In [1]: import numpy as np

In [2]: import numpy.linalg as la

In [3]: np.set_printoptions(precision=1, suppress=True, linewidth=120)

In [4]: rng = np.random.default_rng(66506)

In [5]: m1 = rng.normal(size=(17, 5))

In [6]: m1 = 3 * m1 / la.norm(m1, axis=1, keepdims=True)

In [7]: m1
Out[7]: 
array([[-2.4, -1.5, -0.8,  0.6, -0.3],
       [ 0.4, -0.9,  0.1,  0.3,  2.8],
       [-2.5,  0.5, -1.2, -1. ,  0.2],
       [ 1.1, -0.1, -1.5, -0.6,  2.3],
       [ 1. ,  0.4,  2.7,  0.5,  0.6],
       [-2.1,  0.4,  0.9, -0.9, -1.6],
       [ 1.4,  0.3,  1.1,  2.1, -1.1],
       [ 0.3,  1.7, -2.3,  0.2,  0.7],
       [-1.5,  0.9, -1.6,  0.7, -1.7],
       [ 2.2,  1.4,  0.5,  1.4, -0.1],
       [-0.9, -1.1, -0.9,  0.8,  2.3],
       [ 0.1,  0.9, -0.9, -1.5, -2.2],
       [ 1.7, -1.5, -0.8, -1.7, -0.7],
       [ 0.2, -0.3, -0.7, -2.9, -0.1],
       [ 0.1, -0.1,  0.4, -0.3,  3. ],
       [-1.6, -1.5,  1.1, -1.7,  0.5],
       [ 0.9,  0.1, -0.6,  2.1, -1.8]])

In [8]: G = m1.T @ m1

In [9]: np.allclose(G, G.T)
Out[9]: True

In [10]: (m1 @ m1.T).shape
Out[10]: (17, 17)

In [11]: la.matrix_rank(G)
Out[11]: np.int64(5)

In [12]: A2 = m1 + rng.integers(-2, 3, (17, 4)) @ rng.integers(-2, 3, (4, 5))

In [13]: A2
Out[13]: 
array([[ -0.4,   1.5,   5.2,  -3.4, -10.3],
       [ -0.6,  -1.9,  -6.9,   5.3,  10.8],
       [ -1.5,   1.5,  -7.2,   4. ,   4.2],
       [  2.1,   2.9,  -1.5,  -0.6,  -2.7],
       [ -1. ,  -1.6,  -3.3,   4.5,  10.6],
       [ -3.1,  -0.6,   2.9,  -2.9,  -2.6],
       [  1.4,  -3.7,   3.1,   1.1,   1.9],
       [  3.3,   6.7, -10.3,   7.2,   0.7],
       [  0.5,  -0.1,   9.4,  -6.3,  -8.7],
       [ -2.8,  -2.6,  -2.5,   1.4,   6.9],
       [ -0.9,  -0.1,   3.1,  -2.2,  -0.7],
       [  3.1,  -0.1,   3.1,  -2.5,  -2.2],
       [ -0.3,  -5.5,   6.2,  -7.7,  -2.7],
       [  1.2,  -0.3,   6.3,  -7.9,  -8.1],
       [  2.1,  -0.1,  -3.6,   3.7,   5. ],
       [ -0.6,  -1.5,   3.1,  -2.7,  -1.5],
       [  5.9,   2.1,   4.4,   1.1,  -5.8]])

In [14]: np.round(la.svd(A2 - m1, compute_uv=False), 1) + 0
Out[14]: array([34.2, 17. ,  7.3,  2.6,  0. ])

In [15]: Ac = A2 - A2.mean(axis=0)

In [16]: left, sigma, vt = la.svd(Ac, full_matrices=False)

In [17]: round((sigma ** 2).sum() ** 2 / (sigma ** 4).sum(), 1)
Out[17]: np.float64(1.6)

In [18]: sigma
Out[18]: array([35.4, 17.3,  8.5,  4.9,  3. ])

In [19]: np.abs(left[:, 0]).argmax()
Out[19]: np.int64(1)

In [20]: np.searchsorted(np.cumsum(sigma ** 2) / (sigma ** 2).sum(), 0.9) + 1
Out[20]: np.int64(2)

In [21]: la.matrix_rank(Ac)
Out[21]: np.int64(5)

In [22]: D = la.norm(m1[:, None] - m1[None], axis=-1)

In [23]: np.flatnonzero(D[0] < D.mean() / 2)
Out[23]: array([0])

In [24]: la.matrix_rank(D ** 2)
Out[24]: np.int64(6)

In [25]: D[0].round(6).argsort(kind="stable")[:4]
Out[25]: array([ 0,  2, 10,  8])

In [26]: D.shape
Out[26]: (17, 17)
